>>> import numpy as np
>>> import numpy.linalg as la
>>> np.set_printoptions(precision=3, suppress=True, linewidth=140)
>>> tidy = lambda a: np.round(a, 3) + 0
>>> mat = np.loadtxt("out1.csv", delimiter=",")
>>> mat
array([[ 2.,  0.,  0.,  0.,  0.,  0.],
       [ 0.,  0.,  0.,  0.,  0.,  4.],
       [ 0.,  1.,  0.,  0.,  0.,  0.],
       [ 0.,  0.,  0., -5.,  0.,  0.],
       [ 0.,  0., -3.,  0.,  0.,  0.],
       [ 0.,  0.,  0.,  0.,  2.,  0.]])
>>> mat.T @ mat
array([[ 4.,  0.,  0.,  0.,  0.,  0.],
       [ 0.,  1.,  0.,  0.,  0.,  0.],
       [ 0.,  0.,  9.,  0.,  0.,  0.],
       [ 0.,  0.,  0., 25.,  0.,  0.],
       [ 0.,  0.,  0.,  0.,  4.,  0.],
       [ 0.,  0.,  0.,  0.,  0., 16.]])
>>> tidy(la.norm(mat, axis=0))
array([2., 1., 3., 5., 2., 4.])
>>> print(tidy(la.pinv(mat)))
[[ 0.5    0.     0.     0.     0.     0.   ]
 [ 0.     0.     1.     0.     0.     0.   ]
 [ 0.     0.     0.     0.    -0.333  0.   ]
 [ 0.     0.     0.    -0.2    0.     0.   ]
 [ 0.     0.     0.     0.     0.     0.5  ]
 [ 0.     0.25   0.     0.     0.     0.   ]]
>>> mat[:, 1] @ mat[:, 0]
np.float64(0.0)
>>> tidy(la.svd(mat, compute_uv=False))
array([5., 4., 3., 2., 2., 1.])
>>> arr = np.array([[-1, -3, 1, 1],
...     [-1, 3, -3, 0],
...     [2, -2, -1, 2],
...     [2, 0, -1, 2],
...     [3, 3, 3, -3],
...     [-3, -3, 0, -2],
...     [2, -1, 3, 2],
...     [1, 1, 3, -2],
...     [-3, 3, -3, 1]])
>>> arr[0] = arr[4]
>>> arr
array([[ 3,  3,  3, -3],
       [-1,  3, -3,  0],
       [ 2, -2, -1,  2],
       [ 2,  0, -1,  2],
       [ 3,  3,  3, -3],
       [-3, -3,  0, -2],
       [ 2, -1,  3,  2],
       [ 1,  1,  3, -2],
       [-3,  3, -3,  1]])
>>> hat = arr @ la.solve(arr.T @ arr, arr.T)
>>> tidy(np.diag(hat))
array([0.41 , 0.372, 0.443, 0.279, 0.41 , 0.589, 0.689, 0.217, 0.59 ])
>>> np.trace(hat)
np.float64(4.0)
>>> E = np.load("arr.npy")
>>> E
array([[3., 1., 0., 0., 0., 0., 0., 0., 0., 0., 0.],
       [0., 3., 1., 0., 0., 0., 0., 0., 0., 0., 0.],
       [0., 0., 3., 1., 0., 0., 0., 0., 0., 0., 0.],
       [0., 0., 0., 3., 1., 0., 0., 0., 0., 0., 0.],
       [0., 0., 0., 0., 3., 1., 0., 0., 0., 0., 0.],
       [0., 0., 0., 0., 0., 3., 1., 0., 0., 0., 0.],
       [0., 0., 0., 0., 0., 0., 3., 1., 0., 0., 0.],
       [0., 0., 0., 0., 0., 0., 0., 3., 1., 0., 0.],
       [0., 0., 0., 0., 0., 0., 0., 0., 3., 1., 0.],
       [0., 0., 0., 0., 0., 0., 0., 0., 0., 3., 1.],
       [0., 0., 0., 0., 0., 0., 0., 0., 0., 0., 3.]])
>>> U, sv, vt = la.svd(E, full_matrices=False)
>>> print(tidy(sv / sv[0]))
[1.    0.98  0.948 0.904 0.85  0.789 0.724 0.659 0.598 0.548 0.515]
>>> tidy(np.sqrt((sv ** 2).sum())), tidy(la.norm(E))
(np.float64(10.44), np.float64(10.44))
>>> tidy(U.T @ U)
array([[1., 0., 0., 0., 0., 0., 0., 0., 0., 0., 0.],
       [0., 1., 0., 0., 0., 0., 0., 0., 0., 0., 0.],
       [0., 0., 1., 0., 0., 0., 0., 0., 0., 0., 0.],
       [0., 0., 0., 1., 0., 0., 0., 0., 0., 0., 0.],
       [0., 0., 0., 0., 1., 0., 0., 0., 0., 0., 0.],
       [0., 0., 0., 0., 0., 1., 0., 0., 0., 0., 0.],
       [0., 0., 0., 0., 0., 0., 1., 0., 0., 0., 0.],
       [0., 0., 0., 0., 0., 0., 0., 1., 0., 0., 0.],
       [0., 0., 0., 0., 0., 0., 0., 0., 1., 0., 0.],
       [0., 0., 0., 0., 0., 0., 0., 0., 0., 1., 0.],
       [0., 0., 0., 0., 0., 0., 0., 0., 0., 0., 1.]])
>>> tidy(U.T @ E @ vt.T)
array([[3.973, 0.   , 0.   , 0.   , 0.   , 0.   , 0.   , 0.   , 0.   , 0.   , 0.   ],
       [0.   , 3.894, 0.   , 0.   , 0.   , 0.   , 0.   , 0.   , 0.   , 0.   , 0.   ],
       [0.   , 0.   , 3.765, 0.   , 0.   , 0.   , 0.   , 0.   , 0.   , 0.   , 0.   ],
       [0.   , 0.   , 0.   , 3.591, 0.   , 0.   , 0.   , 0.   , 0.   , 0.   , 0.   ],
       [0.   , 0.   , 0.   , 0.   , 3.378, 0.   , 0.   , 0.   , 0.   , 0.   , 0.   ],
       [0.   , 0.   , 0.   , 0.   , 0.   , 3.137, 0.   , 0.   , 0.   , 0.   , 0.   ],
       [0.   , 0.   , 0.   , 0.   , 0.   , 0.   , 2.878, 0.   , 0.   , 0.   , 0.   ],
       [0.   , 0.   , 0.   , 0.   , 0.   , 0.   , 0.   , 2.619, 0.   , 0.   , 0.   ],
       [0.   , 0.   , 0.   , 0.   , 0.   , 0.   , 0.   , 0.   , 2.378, 0.   , 0.   ],
       [0.   , 0.   , 0.   , 0.   , 0.   , 0.   , 0.   , 0.   , 0.   , 2.179, 0.   ],
       [0.   , 0.   , 0.   , 0.   , 0.   , 0.   , 0.   , 0.   , 0.   , 0.   , 2.047]])
>>> (sv > 1e-8).sum()
np.int64(11)
>>> np.allclose(U * sv @ vt, E)
True
>>> print(tidy(np.cumsum(sv ** 2) / np.sum(sv ** 2)))
[0.145 0.284 0.414 0.532 0.637 0.727 0.803 0.866 0.918 0.962 1.   ]
>>> rng = np.random.default_rng(88)
>>> z = rng.permutation(11)
>>> B = E[:, z] * rng.choice([-1, 1], 11)
>>> B
array([[ 0., -0.,  1., -0., -3., -0.,  0., -0.,  0., -0., -0.],
       [ 1., -0.,  3., -0., -0., -0.,  0., -0.,  0., -0., -0.],
       [ 3., -0.,  0., -0., -0., -1.,  0., -0.,  0., -0., -0.],
       [ 0., -0.,  0., -0., -0., -3.,  0., -0.,  0., -0., -1.],
       [ 0., -1.,  0., -0., -0., -0.,  0., -0.,  0., -0., -3.],
       [ 0., -3.,  0., -0., -0., -0.,  0., -0.,  1., -0., -0.],
       [ 0., -0.,  0., -0., -0., -0.,  0., -1.,  3., -0., -0.],
       [ 0., -0.,  0., -1., -0., -0.,  0., -3.,  0., -0., -0.],
       [ 0., -0.,  0., -3., -0., -0.,  1., -0.,  0., -0., -0.],
       [ 0., -0.,  0., -0., -0., -0.,  3., -0.,  0., -1., -0.],
       [ 0., -0.,  0., -0., -0., -0.,  0., -0.,  0., -3., -0.]])
>>> U, _, vt = la.svd(E.T @ B)
>>> z
array([ 2,  5,  1,  8,  0,  3,  9,  7,  6, 10,  4])
>>> print(tidy(U @ vt))
[[ 0.  0.  0.  0. -1.  0.  0.  0.  0.  0.  0.]
 [ 0.  0.  1.  0.  0.  0.  0.  0.  0.  0.  0.]
 [ 1.  0.  0.  0.  0.  0.  0.  0.  0.  0.  0.]
 [ 0.  0.  0.  0.  0. -1.  0.  0.  0.  0.  0.]
 [ 0.  0.  0.  0.  0.  0.  0.  0.  0.  0. -1.]
 [ 0. -1.  0.  0.  0.  0.  0.  0.  0.  0.  0.]
 [ 0.  0.  0.  0.  0.  0.  0.  0.  1.  0.  0.]
 [ 0.  0.  0.  0.  0.  0.  0. -1.  0.  0.  0.]
 [ 0.  0.  0. -1.  0.  0.  0.  0.  0.  0.  0.]
 [ 0.  0.  0.  0.  0.  0.  1.  0.  0.  0.  0.]
 [ 0.  0.  0.  0.  0.  0.  0.  0.  0. -1.  0.]]
>>> tidy(la.lstsq(E, B)[0])
array([[ 0.,  0.,  0.,  0., -1.,  0.,  0.,  0.,  0.,  0.,  0.],
       [ 0.,  0.,  1.,  0.,  0.,  0.,  0.,  0.,  0.,  0.,  0.],
       [ 1.,  0.,  0.,  0.,  0.,  0.,  0.,  0.,  0.,  0.,  0.],
       [ 0.,  0.,  0.,  0.,  0., -1.,  0.,  0.,  0.,  0.,  0.],
       [ 0.,  0.,  0.,  0.,  0.,  0.,  0.,  0.,  0.,  0., -1.],
       [ 0., -1.,  0.,  0.,  0.,  0.,  0.,  0.,  0.,  0.,  0.],
       [ 0.,  0.,  0.,  0.,  0.,  0.,  0.,  0.,  1.,  0.,  0.],
       [ 0.,  0.,  0.,  0.,  0.,  0.,  0., -1.,  0.,  0.,  0.],
       [ 0.,  0.,  0., -1.,  0.,  0.,  0.,  0.,  0.,  0.,  0.],
       [ 0.,  0.,  0.,  0.,  0.,  0.,  1.,  0.,  0.,  0.,  0.],
       [ 0.,  0.,  0.,  0.,  0.,  0.,  0.,  0.,  0., -1.,  0.]])
